In [1]: import numpy as np

In [2]: np.set_printoptions(precision=2, suppress=True, linewidth=200)

In [3]: tidy = lambda a: np.round(a, 2) + 0

In [4]: data = np.loadtxt("arr.csv", delimiter=",")

In [5]: print(data)
[[ -3.  -2.  -1.   0.   1.   2.   3.   4.   5.]
 [  6.   7.   8.   9.  10.  11.  12.  13.  14.]
 [ 15.  16.  17.  18.  19.  20.  21.  22.  23.]
 [ 24.  25.  26.  27.  28.  29.  30.  31.  32.]
 [ 33.  34.  35.  36.  37.  38.  39.  40.  41.]
 [ 42.  43.  44.  45.  46.  47.  48.  49.  50.]
 [ 51.  52.  53.  54.  55.  56.  57.  58.  59.]
 [ 60.  61.  62.  63.  64.  65.  66.  67.  68.]
 [ 69.  70.  71.  72.  73.  74.  75.  76.  77.]
 [ 78.  79.  80.  81.  82.  83.  84.  85.  86.]
 [ 87.  88.  89.  90.  91.  92.  93.  94.  95.]
 [ 96.  97.  98.  99. 100. 101. 102. 103. 104.]
 [105. 106. 107. 108. 109. 110. 111. 112. 113.]
 [114. 115. 116. 117. 118. 119. 120. 121. 122.]
 [123. 124. 125. 126. 127. 128. 129. 130. 131.]]

In [6]: print(tidy(np.trace(np.linalg.pinv(data) @ data)))
2.0

In [7]: print(np.allclose(data[:-1].T @ np.linalg.lstsq(data[:-1].T, data[-1])[0], data[-1]))
True

In [8]: W = np.array([[2, 0, 2, -1, -3],
   ...:     [2, -3, 3, -2, 3],
   ...:     [-2, -2, 3, -3, -3],
   ...:     [-2, -1, 2, 0, -3],
   ...:     [2, -2, 3, 1, 0],
   ...:     [-2, 2, -2, 0, 2],
   ...:     [-2, -3, 1, -3, -3],
   ...:     [-1, 1, -3, 0, 0],
   ...:     [3, 0, 1, 1, 2]])

In [9]: beta = np.array([2, -2, 0, -2, -1])

In [10]: H = np.maximum(data @ W + beta, 0)

In [11]: print(H)
[[   0.    3.    0.    5.   10.]
 [   0.    0.   70.    0.    0.]
 [   0.    0.  160.    0.    0.]
 [   0.    0.  250.    0.    0.]
 [   0.    0.  340.    0.    0.]
 [   0.    0.  430.    0.    0.]
 [   0.    0.  520.    0.    0.]
 [   0.    0.  610.    0.    0.]
 [   0.    0.  700.    0.    0.]
 [   0.    0.  790.    0.    0.]
 [   0.    0.  880.    0.    0.]
 [   0.    0.  970.    0.    0.]
 [   0.    0. 1060.    0.    0.]
 [   0.    0. 1150.    0.    0.]
 [   0.    0. 1240.    0.    0.]]

In [12]: print(np.linalg.matrix_rank(H))
2

In [13]: print((H > 0).astype(int))
[[0 1 0 1 1]
 [0 0 1 0 0]
 [0 0 1 0 0]
 [0 0 1 0 0]
 [0 0 1 0 0]
 [0 0 1 0 0]
 [0 0 1 0 0]
 [0 0 1 0 0]
 [0 0 1 0 0]
 [0 0 1 0 0]
 [0 0 1 0 0]
 [0 0 1 0 0]
 [0 0 1 0 0]
 [0 0 1 0 0]
 [0 0 1 0 0]]

In [14]: Z = np.array([[2, 1, 0], [2, 1, 3], [0, 3, 1], [2, 5, 0], [0, 0, 1]])

In [15]: print(W @ Z)
[[  2   3  -1]
 [ -6  -2  -3]
 [-14 -10  -6]
 [ -6   3  -4]
 [  2  14  -3]
 [  0  -6   6]
 [-16 -17 -11]
 [  0  -9   0]
 [  8  11   3]]

In [16]: print(H @ Z)
[[  16.   28.   19.]
 [   0.  210.   70.]
 [   0.  480.  160.]
 [   0.  750.  250.]
 [   0. 1020.  340.]
 [   0. 1290.  430.]
 [   0. 1560.  520.]
 [   0. 1830.  610.]
 [   0. 2100.  700.]
 [   0. 2370.  790.]
 [   0. 2640.  880.]
 [   0. 2910.  970.]
 [   0. 3180. 1060.]
 [   0. 3450. 1150.]
 [   0. 3720. 1240.]]

In [17]: print((H @ Z).round(6).argmax(axis=1))
[1 1 1 1 1 1 1 1 1 1 1 1 1 1 1]

In [18]: out = data[0, 0] * data[1:] - np.outer(data[1:, 0], data[0])

In [19]: print(out)
[[    0.    -9.   -18.   -27.   -36.   -45.   -54.   -63.   -72.]
 [    0.   -18.   -36.   -54.   -72.   -90.  -108.  -126.  -144.]
 [    0.   -27.   -54.   -81.  -108.  -135.  -162.  -189.  -216.]
 [    0.   -36.   -72.  -108.  -144.  -180.  -216.  -252.  -288.]
 [    0.   -45.   -90.  -135.  -180.  -225.  -270.  -315.  -360.]
 [    0.   -54.  -108.  -162.  -216.  -270.  -324.  -378.  -432.]
 [    0.   -63.  -126.  -189.  -252.  -315.  -378.  -441.  -504.]
 [    0.   -72.  -144.  -216.  -288.  -360.  -432.  -504.  -576.]
 [    0.   -81.  -162.  -243.  -324.  -405.  -486.  -567.  -648.]
 [    0.   -90.  -180.  -270.  -360.  -450.  -540.  -630.  -720.]
 [    0.   -99.  -198.  -297.  -396.  -495.  -594.  -693.  -792.]
 [    0.  -108.  -216.  -324.  -432.  -540.  -648.  -756.  -864.]
 [    0.  -117.  -234.  -351.  -468.  -585.  -702.  -819.  -936.]
 [    0.  -126.  -252.  -378.  -504.  -630.  -756.  -882. -1008.]]

In [20]: print(data[:, 0] / data[0, 0])
[  1.  -2.  -5.  -8. -11. -14. -17. -20. -23. -26. -29. -32. -35. -38. -41.]

In [21]: print(tidy(np.linalg.norm(data, 2) / np.linalg.norm(data)))
1.0

In [22]: print([round(float(x), 2) for x in np.linalg.svd(data, compute_uv=False)[:3]])
[870.48, 15.57, 0.0]

In [23]: print(np.linalg.cond(data) > 100)
True

In [24]: print(np.linalg.matrix_rank(data, rtol=0.1))
1

In [25]: out = np.array([[4, 9, 8, 3, 2, 9, 6, 4, 4, 4, 4, 6],
    ...:     [8, 2, 5, 3, 5, 4, 8, 7, 9, 4, 7, 3],
    ...:     [7, 6, 7, 5, 6, 0, 0, 9, 1, 6, 4, 5],
    ...:     [7, 0, 4, 4, 5, 5, 8, 4, 0, 5, 6, 6],
    ...:     [2, 9, 0, 3, 9, 2, 0, 7, 5, 8, 5, 7],
    ...:     [9, 6, 6, 6, 9, 4, 3, 9, 2, 6, 2, 9],
    ...:     [1, 8, 0, 9, 4, 9, 8, 3, 1, 9, 3, 6],
    ...:     [9, 1, 0, 2, 0, 2, 1, 1, 1, 4, 0, 9],
    ...:     [6, 9, 7, 8, 6, 3, 4, 6, 9, 5, 2, 2],
    ...:     [3, 8, 1, 0, 7, 4, 0, 1, 7, 8, 4, 2],
    ...:     [7, 7, 7, 0, 0, 4, 5, 0, 4, 4, 0, 3],
    ...:     [7, 4, 2, 0, 6, 2, 9, 0, 0, 6, 0, 2],
    ...:     [1, 6, 4, 6, 3, 8, 0, 8, 0, 0, 1, 6]])

In [26]: feats = out.T @ out

In [27]: print(feats)
[[489 344 315 240 330 250 310 317 236 364 198 366]
 [344 549 312 308 383 348 260 356 291 425 211 363]
 [315 312 309 206 230 225 219 275 194 233 153 241]
 [240 308 206 289 254 246 198 294 154 263 153 275]
 [330 383 230 254 398 235 229 340 229 373 215 311]
 [250 348 225 246 235 336 262 249 172 281 169 296]
 [310 260 219 198 229 262 360 188 167 284 166 233]
 [317 356 275 294 340 249 188 403 206 297 211 333]
 [236 291 194 154 229 172 167 206 275 240 161 168]
 [364 425 233 263 373 281 284 297 240 431 219 346]
 [198 211 153 153 215 169 166 211 161 219 176 190]
 [366 363 241 275 311 296 233 333 168 346 190 410]]

In [28]: evals, evecs = np.linalg.eigh(feats)

In [29]: print(tidy(evecs @ np.diag(evals) @ evecs.T))
[[489. 344. 315. 240. 330. 250. 310. 317. 236. 364. 198. 366.]
 [344. 549. 312. 308. 383. 348. 260. 356. 291. 425. 211. 363.]
 [315. 312. 309. 206. 230. 225. 219. 275. 194. 233. 153. 241.]
 [240. 308. 206. 289. 254. 246. 198. 294. 154. 263. 153. 275.]
 [330. 383. 230. 254. 398. 235. 229. 340. 229. 373. 215. 311.]
 [250. 348. 225. 246. 235. 336. 262. 249. 172. 281. 169. 296.]
 [310. 260. 219. 198. 229. 262. 360. 188. 167. 284. 166. 233.]
 [317. 356. 275. 294. 340. 249. 188. 403. 206. 297. 211. 333.]
 [236. 291. 194. 154. 229. 172. 167. 206. 275. 240. 161. 168.]
 [364. 425. 233. 263. 373. 281. 284. 297. 240. 431. 219. 346.]
 [198. 211. 153. 153. 215. 169. 166. 211. 161. 219. 176. 190.]
 [366. 363. 241. 275. 311. 296. 233. 333. 168. 346. 190. 410.]]

In [30]: print((evals > 1e-8).sum(), (evals < -1e-8).sum())
12 0

In [31]: print(np.unique(evals.round(6) + 0, return_counts=True)[1])
[1 1 1 1 1 1 1 1 1 1 1 1]
